$ python -q
>>> import numpy as np
>>> np.set_printoptions(precision=1, suppress=True, linewidth=160)
>>> M = np.load("a.npy")
>>> M
array([[0, 0, 0],
       [0, 2, 0],
       [0, 0, 2]])
>>> # 3 groups of indices that never mix
>>> Y = np.array([[3, 4], [2, 5]])
>>> basis = np.kron(Y, M)
>>> np.linalg.matrix_rank(basis)
np.int64(4)
>>> round(np.linalg.norm(basis, 2), 1), round(np.linalg.norm(Y, 2) * np.linalg.norm(M, 2), 1)
(np.float64(14.6), np.float64(14.6))
>>> def softmax(z):
...     e = np.exp(z - z.max(axis=-1, keepdims=True))
...     return e / e.sum(axis=-1, keepdims=True)
... 
>>> softmax(M[2])
array([0.1, 0.1, 0.8])
>>> scores = M @ M.T / np.sqrt(3)
>>> softmax(scores)
array([[0.3, 0.3, 0.3],
       [0.1, 0.8, 0.1],
       [0.1, 0.1, 0.8]])
>>> softmax(scores + np.triu(np.full(scores.shape, -np.inf), 1))
array([[1. , 0. , 0. ],
       [0.1, 0.9, 0. ],
       [0.1, 0.1, 0.8]])
>>> left, sv, Vt = np.linalg.svd(M)
>>> sv
array([2., 2., 0.])
>>> np.argmax(sv[:-1] / (sv[1:] + 1e-6)) + 1
np.int64(2)
>>> Y = left[:, :2] @ np.diag(sv[:2]) @ Vt[:2]
>>> np.abs(M - Y).max()
np.float64(0.0)
>>> Y
array([[0., 0., 0.],
       [0., 2., 0.],
       [0., 0., 2.]])
>>> np.linalg.matrix_rank(Y)
np.int64(2)
>>> J = np.array([[2.1, 3.0, 2.0, 0.0],
...     [2.0, 1.1, 3.0, 2.0],
...     [2.0, 0.0, 1.1, 0.0],
...     [2.0, 3.0, 2.0, 0.1]])
>>> round(np.einsum("ij,ji->", J, J), 1)
np.float64(38.8)
>>> np.kron(np.eye(2, dtype=int), J)
array([[2.1, 3. , 2. , 0. , 0. , 0. , 0. , 0. ],
       [2. , 1.1, 3. , 2. , 0. , 0. , 0. , 0. ],
       [2. , 0. , 1.1, 0. , 0. , 0. , 0. , 0. ],
       [2. , 3. , 2. , 0.1, 0. , 0. , 0. , 0. ],
       [0. , 0. , 0. , 0. , 2.1, 3. , 2. , 0. ],
       [0. , 0. , 0. , 0. , 2. , 1.1, 3. , 2. ],
       [0. , 0. , 0. , 0. , 2. , 0. , 1.1, 0. ],
       [0. , 0. , 0. , 0. , 2. , 3. , 2. , 0.1]])
>>> round(np.linalg.det(2 * J), 1), round(float(np.linalg.det(J)), 1)
(np.float64(4.7), 0.3)
>>> round(float(np.linalg.det(J.T)), 1)
0.3
>>> round(np.linalg.eigvals(J).sum().real, 1)
np.float64(4.4)
>>> np.linalg.eigvals(J)
array([ 6.1,  0.1, -0.3, -1.4])
>>> round(float(np.linalg.det(J[::-1])), 1)
0.3
>>> x0 = np.array([-3, 3, -3, 0])
>>> target = J @ x0
>>> target
array([ -3.3, -11.7,  -9.3,  -3. ])
>>> np.round(np.linalg.solve(J, target), 1) + 0
array([-3.,  3., -3.,  0.])
>>> np.round(np.linalg.solve(J, J[:, 1]), 1) + 0
array([0., 1., 0., 0.])
>>> np.round(np.linalg.solve(J.T, J[1]), 1) + 0
array([0., 1., 0., 0.])
>>> np.round(np.linalg.solve(J, -3 * target), 1) + 0
array([ 9., -9.,  9.,  0.])
>>> arr = np.load("dump.npy")
>>> arr
array([[ 0,  3,  3,  3],
       [ 0,  0, -1,  0],
       [ 0,  0,  0, -3],
       [ 0,  0,  0,  0]])
>>> np.round(np.trace(np.linalg.pinv(M) @ M), 1)
np.float64(2.0)
>>> np.allclose(M[:-1].T @ np.linalg.lstsq(M[:-1].T, M[-1])[0], M[-1])
False
>>> np.unique(M.round(6), axis=0).shape
(3, 3)
>>> np.abs(np.diag(np.linalg.qr(M)[1])) > 1e-9
array([False,  True,  True])
>>> M @ np.linalg.pinv(M) @ M
array([[0., 0., 0.],
       [0., 2., 0.],
       [0., 0., 2.]])
>>> left, sv, Vt = np.linalg.svd(arr)
>>> sv
array([5.6, 2.4, 0.7, 0. ])
>>> np.argmax(sv[:-1] / (sv[1:] + 1e-6)) + 1
np.int64(3)
>>> Y = left[:, :3] @ np.diag(sv[:3]) @ Vt[:3]
>>> np.linalg.matrix_rank(Y)
np.int64(3)
>>> round(float(np.linalg.norm(arr - Y) / np.linalg.norm(arr)), 1)
0.0
>>> left, sv, Vt = np.linalg.svd(arr)
>>> evecs = Vt[:(sv > 1e-8).sum()]
>>> rng = np.random.default_rng(22179)
>>> x0 = arr[3] + -1 * arr[0] + rng.integers(2) * np.eye(4)[1]
>>> x0
array([ 0., -2., -3., -3.])
>>> np.allclose(evecs.T @ evecs @ x0, x0)
True
>>> np.round(evecs.T @ evecs, 1) + 0
array([[0., 0., 0., 0.],
       [0., 1., 0., 0.],
       [0., 0., 1., 0.],
       [0., 0., 0., 1.]])
>>> np.diag(evecs.T @ evecs)
array([0., 1., 1., 1.])
>>> lab = rng.permutation(4)
>>> lab
array([1, 2, 3, 0])
>>> Y = arr[lab][:, lab]
>>> np.round(np.linalg.det(Y), 1), round(np.linalg.det(arr[lab]), 1)
(np.float64(0.0), np.float64(0.0))
>>> Y
array([[ 0, -1,  0,  0],
       [ 0,  0, -3,  0],
       [ 0,  0,  0,  0],
       [ 3,  3,  3,  0]])
>>> np.sort(np.abs(np.linalg.eigvals(Y)))
array([0., 0., 0., 0.])
>>> np.diag(Y)
array([0, 0, 0, 0])
>>> np.allclose(Y, arr)
False
>>> feats = np.loadtxt("test8.csv", delimiter=",")
>>> feats
array([[ 1.,  0.,  2.],
       [ 1.,  0.,  2.],
       [ 4.,  0.,  3.],
       [ 0.,  0.,  0.],
       [ 1.,  0.,  2.],
       [13.,  7.,  6.],
       [ 7.,  1.,  4.],
       [16., 10.,  7.],
       [ 0.,  0.,  1.],
       [ 0.,  0.,  0.],
       [ 0.,  0.,  0.],
       [ 4.,  0.,  3.],
       [19., 13.,  8.],
       [16., 10.,  7.],
       [19., 13.,  8.],
       [13.,  7.,  6.],
       [ 4.,  0.,  3.],
       [ 0.,  0.,  0.],
       [16., 10.,  7.],
       [ 0.,  0.,  0.],
       [ 0.,  0.,  0.],
       [ 0.,  0.,  1.],
       [13.,  7.,  6.],
       [13.,  7.,  6.],
       [16., 10.,  7.]])
>>> # rows 0 and 1 are equal
>>> x0 = np.array([3, 3, 0])
>>> target = feats @ x0
>>> np.round(np.linalg.lstsq(feats, target)[0], 1) + 0
array([3., 3., 0.])
>>> np.round(np.linalg.pinv(feats) @ feats, 1) + 0
array([[1., 0., 0.],
       [0., 1., 0.],
       [0., 0., 1.]])
>>> target = target + 0.3 * rng.normal(size=25)
>>> target.round(1) + 0
array([ 3.2,  3.2, 11.8,  0. ,  2.8, 59.7, 24.3, 77.8,  0.3, -0.3,  0. , 12.3, 96.3, 78. , 96. , 60.5, 11.8,  0.2, 78.2,  0.3,  0.2, -0.2, 59.8, 59.8, 78.2])
>>> c, *_ = np.linalg.lstsq(feats, target)
>>> [round(float(np.linalg.norm(np.linalg.solve(feats.T @ feats + lam * np.eye(3), feats.T @ target))), 2) for lam in (0, 1, 10, 100)]
[4.24, 4.21, 4.09, 3.78]
>>> np.round(feats.T @ (target - feats @ c), 1) + 0
array([0., 0., 0.])
>>> np.round(np.linalg.norm(target - feats @ c), 1)
np.float64(1.2)
>>> c.round()
array([3., 3., 0.])
>>> c.round(1) + 0
array([3., 3., 0.])
